% ipython --no-banner

In [1]: import numpy as np

In [2]: np.set_printoptions(suppress=True, linewidth=140)

In [3]: K = np.load("run6.npy")

In [4]: K
Out[4]: 
array([[11, 21, 15,  3],
       [ 5, 13, 15, 17],
       [30, 23, 23, 17],
       [30, 23, 23, 17],
       [30, 23, 23, 17],
       [29, 29, 27, 19],
       [19, 31, 25, 13],
       [ 0,  0,  1,  5],
       [12, 15, 11,  1],
       [ 7,  1,  7, 13],
       [ 3, 18, 14,  7],
       [29, 29, 27, 19],
       [ 7,  1,  7, 13],
       [21, 19, 17,  9],
       [13, 16, 16, 13],
       [28, 35, 31, 21],
       [ 6,  7, 11, 15],
       [12, 22, 20, 15],
       [29, 29, 27, 19],
       [29, 29, 27, 19],
       [ 0,  9,  9,  9],
       [21, 26, 26, 23],
       [ 4, 12, 10,  5],
       [19, 31, 25, 13],
       [22, 20, 22, 21],
       [ 0,  9,  9,  9],
       [11, 21, 15,  3],
       [ 4, 12, 10,  5],
       [13, 16, 16, 13],
       [14, 17, 21, 25],
       [10, 27, 19,  5],
       [30, 23, 23, 17],
       [ 0,  9,  9,  9]])

In [5]: Xs = K - K.mean(axis=0)

In [6]: Uu, sv, vt = np.linalg.svd(Xs, full_matrices=False)

In [7]: np.abs(vt[0]).argmax()
Out[7]: np.int64(0)

In [8]: sv.round(2)
Out[8]: array([89.42, 32.36, 23.17,  1.39])

In [9]: np.searchsorted(np.cumsum(sv ** 2) / (sv ** 2).sum(), 0.9) + 1
Out[9]: np.int64(2)

In [10]: np.round((sv ** 2).sum() ** 2 / (sv ** 4).sum(), 2)
Out[10]: np.float64(1.41)

In [11]: out = np.c_[K[:, :2] @ np.array([[3, 2], [1, 0]]), np.array([3, 3, 3, 5, 4, 2, -2, -1, -3, 0, 2, 5, 5, 4, -1, -2, -5, -5, 4, 5, 2, -5, 4, 1, 3, -1, 5, 5, 2, 1, 1, -2, -3])]

In [12]: out
Out[12]: 
array([[ 54,  22,   3],
       [ 28,  10,   3],
       [113,  60,   3],
       [113,  60,   5],
       [113,  60,   4],
       [116,  58,   2],
       [ 88,  38,  -2],
       [  0,   0,  -1],
       [ 51,  24,  -3],
       [ 22,  14,   0],
       [ 27,   6,   2],
       [116,  58,   5],
       [ 22,  14,   5],
       [ 82,  42,   4],
       [ 55,  26,  -1],
       [119,  56,  -2],
       [ 25,  12,  -5],
       [ 58,  24,  -5],
       [116,  58,   4],
       [116,  58,   5],
       [  9,   0,   2],
       [ 89,  42,  -5],
       [ 24,   8,   4],
       [ 88,  38,   1],
       [ 86,  44,   3],
       [  9,   0,  -1],
       [ 54,  22,   5],
       [ 24,   8,   5],
       [ 55,  26,   2],
       [ 59,  28,   1],
       [ 57,  20,   1],
       [113,  60,  -2],
       [  9,   0,  -3]])

In [13]: np.round(np.linalg.norm(np.linalg.qr(K)[0].T @ out, axis=0) ** 2 / ((out ** 2).sum(axis=0) + 1e-12), 2)
Out[13]: array([1.  , 1.  , 0.26])

In [14]: np.round(np.linalg.norm(out - K @ np.linalg.lstsq(K, out)[0], axis=0), 2) + 0
Out[14]: array([ 0.  ,  0.  , 16.69])

In [15]: np.round(np.linalg.lstsq(K, out[:, 0])[0], 2) + 0
Out[15]: array([3., 1., 0., 0.])

In [16]: t = np.radians(15)

In [17]: R = np.eye(4)

In [18]: R[1, 1] = R[0, 0] = np.cos(t)

In [19]: R[1, 0], R[0, 1] = -np.sin(t), np.sin(t)

In [20]: R.round(2)
Out[20]: 
array([[ 0.97,  0.26,  0.  ,  0.  ],
       [-0.26,  0.97,  0.  ,  0.  ],
       [ 0.  ,  0.  ,  1.  ,  0.  ],
       [ 0.  ,  0.  ,  0.  ,  1.  ]])

In [21]: out = K @ R.T

In [22]: np.allclose(K @ K.T, out @ out.T)
Out[22]: True

In [23]: round(np.linalg.det(R), 2), np.round(np.trace(R), 2)
Out[23]: (np.float64(1.0), np.float64(3.93))

In [24]: np.round(np.abs(out - K).max(axis=0), 2)
Out[24]: array([8.1 , 8.55, 0.  , 0.  ])

In [25]: C2 = np.cov(K, rowvar=False)

In [26]: np.round(np.corrcoef(K.T), 2)
Out[26]: 
array([[1.  , 0.77, 0.88, 0.64],
       [0.77, 1.  , 0.94, 0.41],
       [0.88, 0.94, 1.  , 0.69],
       [0.64, 0.41, 0.69, 1.  ]])

In [27]: np.median(K, axis=0)
Out[27]: array([13., 20., 17., 13.])

In [28]: C2.round(2)
Out[28]: 
array([[115.15,  77.25,  71.63,  43.75],
       [ 77.25,  86.29,  66.08,  24.31],
       [ 71.63,  66.08,  57.25,  33.19],
       [ 43.75,  24.31,  33.19,  40.75]])

In [29]: A = np.loadtxt("arr.csv", delimiter=",")

In [30]: A
Out[30]: 
array([[1., 0., 0.],
       [9., 1., 0.],
       [2., 5., 1.]])

In [31]: [round(float(x), 2) for x in np.linalg.svd(A, compute_uv=False)[:3]]
Out[31]: [9.57, 4.62, 0.02]

In [32]: np.linalg.cond(A) > 100
Out[32]: np.True_

In [33]: np.linalg.matrix_rank(A, rtol=0.1)
Out[33]: np.int64(2)

In [34]: round(np.log10(np.linalg.cond(A)))
Out[34]: 3

In [35]: arr = np.array([[-4.9, 5.0], [-5.0, 5.1]])

In [36]: rng = np.random.default_rng(54079)

In [37]: z = rng.permutation(2)

In [38]: z
Out[38]: array([0, 1])

In [39]: out = arr[z][:, z]

In [40]: np.diag(out)
Out[40]: array([-4.9,  5.1])

In [41]: proj = np.triu(np.array([[3, -1], [0, -2]]), 1) + np.eye(2)

In [42]: out = proj @ arr @ np.linalg.inv(proj)

In [43]: np.round(np.poly(out), 2)
Out[43]: array([ 1.  , -0.2 ,  0.01])

In [44]: out.round(2)
Out[44]: 
array([[ 0.1,  0. ],
       [-5. ,  0.1]])

In [45]: round(np.trace(out), 2), np.round(np.trace(arr), 2)
Out[45]: (np.float64(0.2), np.float64(0.2))

In [46]: Uu, sv, vt = np.linalg.svd(arr, full_matrices=False)

In [47]: np.round(sv / sv[0], 2) + 0
Out[47]: array([1., 0.])

In [48]: np.round(np.abs(vt[0]), 2)
Out[48]: array([0.7 , 0.71])

In [49]: np.allclose(Uu * sv @ vt, arr)
Out[49]: True

In [50]: np.round(np.sqrt((sv ** 2).sum()), 2), round(float(np.linalg.norm(arr)), 2)
Out[50]: (np.float64(10.0), 10.0)

In [51]: Uu.shape, sv.shape, vt.shape
Out[51]: ((2, 2), (2,), (2, 2))

In [52]: np.round(vt @ vt.T, 2) + 0
Out[52]: 
array([[1., 0.],
       [0., 1.]])

In [53]: def softmax(z):
    ...:     e = np.exp(z - z.max(axis=-1, keepdims=True))
    ...:     return e / e.sum(axis=-1, keepdims=True)
    ...: 

In [54]: np.round(softmax(arr).sum(axis=1), 2)
Out[54]: array([1., 1.])

In [55]: att = arr @ arr.T / np.sqrt(2)

In [56]: np.round(softmax(att + np.triu(np.full(att.shape, -np.inf), 1)), 2)
Out[56]: 
array([[1.  , 0.  ],
       [0.33, 0.67]])

In [57]: np.round(softmax(att), 2)
Out[57]: 
array([[0.33, 0.67],
       [0.33, 0.67]])

In [58]: m1 = np.array([[2.95, -0.02, -1.16, 0.72],
    ...:     [-0.02, 3.41, -0.18, -0.83],
    ...:     [-1.16, -0.18, 4.33, 0.32],
    ...:     [0.72, -0.83, 0.32, 4.31]])

In [59]: q = m1.astype(float).copy()

In [60]: for j in range(4):
    ...:     q[:, j] -= q[:, :j] @ (q[:, :j].T @ q[:, j])
    ...:     q[:, j] /= np.linalg.norm(q[:, j])
    ...: 

In [61]: q.round(2)
Out[61]: 
array([[ 0.91,  0.04,  0.31, -0.28],
       [-0.01,  0.97,  0.1 ,  0.22],
       [-0.36, -0.07,  0.92, -0.13],
       [ 0.22, -0.23,  0.2 ,  0.93]])

In [62]: np.round(q.T @ m1, 2) + 0
Out[62]: 
array([[ 3.25, -0.16, -2.53,  1.5 ],
       [ 0.  ,  3.51, -0.58, -1.78],
       [ 0.  ,  0.  ,  3.68,  1.31],
       [ 0.  ,  0.  ,  0.  ,  3.57]])

In [63]: np.round(q.T @ q, 2) + 0
Out[63]: 
array([[1., 0., 0., 0.],
       [0., 1., 0., 0.],
       [0., 0., 1., 0.],
       [0., 0., 0., 1.]])
